$ python3 -q
>>> import numpy as np
>>> np.set_printoptions(precision=2, suppress=True, linewidth=200)
>>> rng = np.random.default_rng(62)
>>> arr = np.triu(rng.random((10, 10)) < 0.2, 1).astype(int)
>>> arr = arr + arr.T
>>> print(arr)
[[0 0 0 0 0 0 0 0 0 0]
 [0 0 0 0 1 0 0 0 0 0]
 [0 0 0 1 1 0 0 0 1 0]
 [0 0 1 0 1 0 0 0 1 1]
 [0 1 1 1 0 1 0 0 0 0]
 [0 0 0 0 1 0 1 0 0 1]
 [0 0 0 0 0 1 0 0 0 0]
 [0 0 0 0 0 0 0 0 0 0]
 [0 0 1 1 0 0 0 0 0 1]
 [0 0 0 1 0 1 0 0 1 0]]
>>> vals, V = np.linalg.eigh(arr)
>>> vec = np.array([3, 3, -2, -3, -2, -2, 2, 3, -1, 1])
>>> print(np.round(vec @ arr @ vec / (vec @ vec), 2), round(vals[0], 2), np.round(vals[-1], 2))
0.33 -2.26 3.19
>>> print(vec @ arr @ vec)
18
>>> X = np.loadtxt("m.csv", delimiter=",")
>>> print(X)
[[ -5.53   4.46  11.82  -2.39  -0.96   0.57  -3.26]
 [-15.73  -2.15   1.44   7.32   5.34 -15.38   3.61]
 [ -2.43  -6.15  -5.84   2.68   7.65  11.42   9.19]
 [ 13.01  -5.38   1.36  -3.28  11.03  13.95   5.07]
 [ -3.03  -5.22   4.7   14.43  -2.45  -6.71   1.13]
 [  1.76   0.94  -3.82   2.21   3.16  -8.41  -0.26]
 [  0.68   3.96  -0.51   4.57  12.4    5.92   0.29]
 [ -4.15  -9.04 -13.47   0.85  -2.89  -1.55   6.8 ]
 [  6.43  -8.48   2.97  -9.78  -9.05  12.61   0.95]
 [  5.31  -7.61   7.     2.35   9.17  -5.86  -5.09]
 [  1.19   2.54   5.68   5.58  -1.76   3.15  -3.  ]
 [ -8.42  -3.13  -7.47  -2.63  -4.59   7.47   5.03]
 [  3.24  -9.43 -18.77  -4.41   7.91  -2.55  -3.95]
 [  1.36  14.92   8.53  -7.85 -12.54 -14.68  -4.54]
 [ -8.32   1.61 -12.66  -0.44 -17.37  -8.8   -4.35]
 [ -2.89   5.39   9.23  -7.43 -13.66  -3.47  -7.47]
 [ -1.88  11.71  -0.79  -3.07  -1.48 -12.1    1.32]
 [  1.83   0.29  -6.31  -9.79  -2.45   4.99   3.15]
 [ -4.38   1.36  -5.57  -1.6    4.71   4.48  13.5 ]
 [  4.94 -15.2    0.2   -1.87   9.83   7.74   6.23]
 [  6.32  -2.86   0.98   1.82   1.83   5.3    7.26]]
>>> Xc = X - X.mean(axis=0)
>>> Uu, sv, Vh = np.linalg.svd(Xc, full_matrices=False)
>>> print(Vh[0] * np.sign(Vh[0, np.abs(Vh[0]).argmax()]))
[ 0.26 -0.46 -0.22  0.03  0.5   0.59  0.28]
>>> print((np.sign(Uu[:, 0]) == np.sign(Uu[0, 0])).astype(int))
[1 1 0 0 1 1 0 0 0 0 1 0 0 1 1 1 1 0 0 0 0]
>>> print(np.round((sv ** 2).sum() ** 2 / (sv ** 4).sum(), 2))
4.07
>>> print(np.searchsorted(np.cumsum(sv ** 2) / (sv ** 2).sum(), 0.9) + 1)
5
>>> print(sv)
[54.31 38.35 35.96 25.43 23.71 15.58 14.61]
>>> print(np.abs(Vh[0]).argmax())
5
>>> print(np.round(Xc.mean(axis=0), 2) + 0)
[0. 0. 0. 0. 0. 0. 0.]
>>> vec = np.array([1, 1, -1, -1, 2, 0, 2, 0, 2, 1])
>>> print((arr * vec).sum(axis=1))
[ 0  2  3  4 -1  5  0  0 -1  1]
>>> print(np.einsum("ij,j->i", arr, vec))
[ 0  2  3  4 -1  5  0  0 -1  1]
>>> print(arr @ vec)
[ 0  2  3  4 -1  5  0  0 -1  1]
>>> print(arr @ np.eye(10)[3])
[0. 0. 1. 0. 1. 0. 0. 0. 1. 1.]
>>> J = np.load("block2.npy")
>>> print(J)
[[ 0. -1.  0.  0.]
 [-2. -1. -2. -2.]
 [ 2.  1.  2.  0.]
 [ 2.  3.  2.  4.]]
>>> print(np.round(J @ np.linalg.pinv(J) @ J, 2) + 0)
[[ 0. -1.  0.  0.]
 [-2. -1. -2. -2.]
 [ 2.  1.  2.  0.]
 [ 2.  3.  2.  4.]]
>>> try:
...     np.linalg.inv(J)
... except np.linalg.LinAlgError as e:
...     print(repr(e))
... 
LinAlgError('Singular matrix')
>>> print(np.linalg.lstsq(J[:-1].T, J[-1])[2])
3
>>> print(round(float(np.trace(np.linalg.pinv(J) @ J)), 2))
3.0
>>> print(np.unique(J.round(6), axis=0).shape)
(4, 4)
>>> f = np.array([0, 3, 1])
>>> print(np.correlate(J[2], J[0], "full"))
[ 0.  0. -2. -1. -2.  0.  0.]
>>> print(np.cross(J[2, :3], J[0, :3]))
[ 2.  0. -2.]
>>> print(np.array([np.convolve(row, f, "same") for row in J]))
[[ 0. -3. -1.  0.]
 [-6. -5. -7. -8.]
 [ 6.  5.  7.  2.]
 [ 6. 11.  9. 14.]]
>>> print(np.abs(J).max())
4.0
>>> print(np.count_nonzero(J))
12
>>> print(J.sum(axis=0))
[2. 2. 2. 2.]
>>> print(J - J[0])
[[ 0.  0.  0.  0.]
 [-2.  0. -2. -2.]
 [ 2.  2.  2.  0.]
 [ 2.  4.  2.  4.]]
>>> np.zeros(4, 4)
Traceback (most recent call last):
  File "<python-input-41>", line 1, in <module>
    np.zeros(4, 4)
    ~~~~~~~~^^^^^^
TypeError: Cannot interpret '4' as a data type
>>> print(np.diff(J, axis=0))
[[-2.  0. -2. -2.]
 [ 4.  2.  4.  2.]
 [ 0.  2.  0.  4.]]
>>> print(np.round(np.linalg.norm(J), 2))
7.48
>>> Uu, sv, Vh = np.linalg.svd(J)
>>> print(sv.round(2) + 0)
[7.04 2.27 1.12 0.  ]
>>> print(np.argmax(sv[:-1] / (sv[1:] + 1e-6)) + 1)
3
>>> out = Uu[:, :3] @ np.diag(sv[:3]) @ Vh[:3]
>>> print(np.linalg.matrix_rank(J, rtol=0.05))
3
>>> print(np.linalg.matrix_rank(out))
3
>>> m1 = np.loadtxt("arr.csv", delimiter=",")
>>> print(m1)
[[5. 9. 5. 4. 7. 8. 5. 7. 3. 9. 4. 8.]
 [4. 2. 3. 7. 0. 7. 2. 6. 2. 2. 0. 5.]
 [1. 9. 5. 6. 0. 0. 7. 1. 3. 6. 5. 2.]
 [1. 1. 2. 0. 9. 4. 0. 0. 9. 5. 5. 5.]
 [8. 6. 6. 5. 7. 1. 6. 9. 4. 7. 2. 1.]
 [9. 0. 9. 8. 9. 2. 9. 9. 1. 1. 6. 6.]
 [9. 4. 6. 3. 2. 3. 3. 5. 1. 0. 0. 3.]
 [8. 7. 9. 7. 3. 8. 7. 3. 7. 5. 5. 7.]
 [5. 1. 8. 5. 2. 9. 5. 4. 1. 1. 4. 9.]
 [9. 1. 4. 1. 6. 1. 4. 1. 8. 1. 7. 1.]
 [2. 2. 5. 6. 5. 1. 5. 3. 5. 3. 8. 2.]
 [9. 3. 3. 8. 9. 4. 2. 3. 2. 3. 7. 4.]]
>>> f, v = m1[11], m1[7]
>>> print(f @ v)
350.0
>>> print(f @ f)
351.0
>>> pr = (f @ v) / (f @ f) * f
>>> print(np.outer(f, v))
[[72. 63. 81. 63. 27. 72. 63. 27. 63. 45. 45. 63.]
 [24. 21. 27. 21.  9. 24. 21.  9. 21. 15. 15. 21.]
 [24. 21. 27. 21.  9. 24. 21.  9. 21. 15. 15. 21.]
 [64. 56. 72. 56. 24. 64. 56. 24. 56. 40. 40. 56.]
 [72. 63. 81. 63. 27. 72. 63. 27. 63. 45. 45. 63.]
 [32. 28. 36. 28. 12. 32. 28. 12. 28. 20. 20. 28.]
 [16. 14. 18. 14.  6. 16. 14.  6. 14. 10. 10. 14.]
 [24. 21. 27. 21.  9. 24. 21.  9. 21. 15. 15. 21.]
 [16. 14. 18. 14.  6. 16. 14.  6. 14. 10. 10. 14.]
 [24. 21. 27. 21.  9. 24. 21.  9. 21. 15. 15. 21.]
 [56. 49. 63. 49. 21. 56. 49. 21. 49. 35. 35. 49.]
 [32. 28. 36. 28. 12. 32. 28. 12. 28. 20. 20. 28.]]
>>> print(round(float((v - pr) @ f), 2))
-0.0
>>> print(np.allclose(m1, m1.T))
False
>>> print(m1 @ m1)
[[475. 267. 396. 388. 375. 285. 343. 332. 285. 253. 325. 310.]
 [240. 143. 223. 204. 237. 182. 184. 159. 167. 149. 195. 213.]
 [220. 138. 199. 192. 163. 170. 154. 143. 184. 122. 172. 172.]
 [264. 122. 240. 220. 224. 143. 211. 203. 135. 134. 202. 166.]
 [362. 290. 339. 281. 267. 274. 286. 259. 269. 260. 240. 276.]
 [385. 355. 373. 331. 353. 256. 321. 284. 287. 323. 297. 287.]
 [212. 215. 212. 207. 181. 190. 189. 181. 136. 192. 153. 204.]
 [420. 284. 401. 382. 367. 306. 343. 319. 262. 267. 333. 351.]
 [319. 221. 296. 302. 306. 184. 266. 229. 183. 204. 269. 239.]
 [227. 205. 254. 215. 200. 195. 220. 216. 139. 193. 186. 212.]
 [233. 174. 247. 213. 217. 164. 205. 172. 199. 171. 213. 185.]
 [305. 236. 289. 266. 340. 216. 254. 264. 246. 265. 261. 244.]]
>>> print((m1 - m1.T) / 2)
[[ 0.   2.5  2.   1.5 -0.5 -0.5 -2.  -0.5 -1.   0.   1.  -0.5]
 [-2.5  0.  -3.   3.  -3.   3.5 -1.  -0.5  0.5  0.5 -1.   1. ]
 [-2.   3.   0.   2.  -3.  -4.5  0.5 -4.  -2.5  1.   0.  -0.5]
 [-1.5 -3.  -2.   0.   2.  -2.  -1.5 -3.5  2.   2.  -0.5 -1.5]
 [ 0.5  3.   3.  -2.   0.  -4.   2.   3.   1.   0.5 -1.5 -4. ]
 [ 0.5 -3.5  4.5  2.   4.   0.   3.   0.5 -4.   0.   2.5  1. ]
 [ 2.   1.  -0.5  1.5 -2.  -3.   0.  -1.  -2.  -2.  -2.5  0.5]
 [ 0.5  0.5  4.   3.5 -3.  -0.5  1.   0.   1.5  2.   1.   2. ]
 [ 1.  -0.5  2.5 -2.  -1.   4.   2.  -1.5  0.  -3.5 -0.5  3.5]
 [ 0.  -0.5 -1.  -2.  -0.5  0.   2.  -2.   3.5  0.   2.  -1. ]
 [-1.   1.   0.   0.5  1.5 -2.5  2.5 -1.   0.5 -2.   0.  -2.5]
 [ 0.5 -1.   0.5  1.5  4.  -1.  -0.5 -2.  -3.5  1.   2.5  0. ]]
>>> out = m1 / np.sqrt((m1 ** 2).mean(axis=1, keepdims=True))
>>> print(np.linalg.matrix_rank(out) == np.linalg.matrix_rank(m1))
True
>>> print(np.linalg.matrix_rank(m1 - m1.mean(axis=1, keepdims=True)))
11
>>> out = m1 / np.linalg.norm(m1, axis=1, keepdims=True)
>>> cov = out @ out.T
>>> print(np.argwhere(np.triu(np.abs(cov) > 0.95, 1)))
[]
>>> print(round(np.degrees(np.arccos(np.clip(cov[5, 10], -1, 1))), 2))
33.04
>>> print(np.linalg.norm(out, axis=1))
[1. 1. 1. 1. 1. 1. 1. 1. 1. 1. 1. 1.]
>>> print(cov[5])
[0.75 0.72 0.59 0.5  0.85 1.   0.83 0.8  0.82 0.74 0.84 0.86]
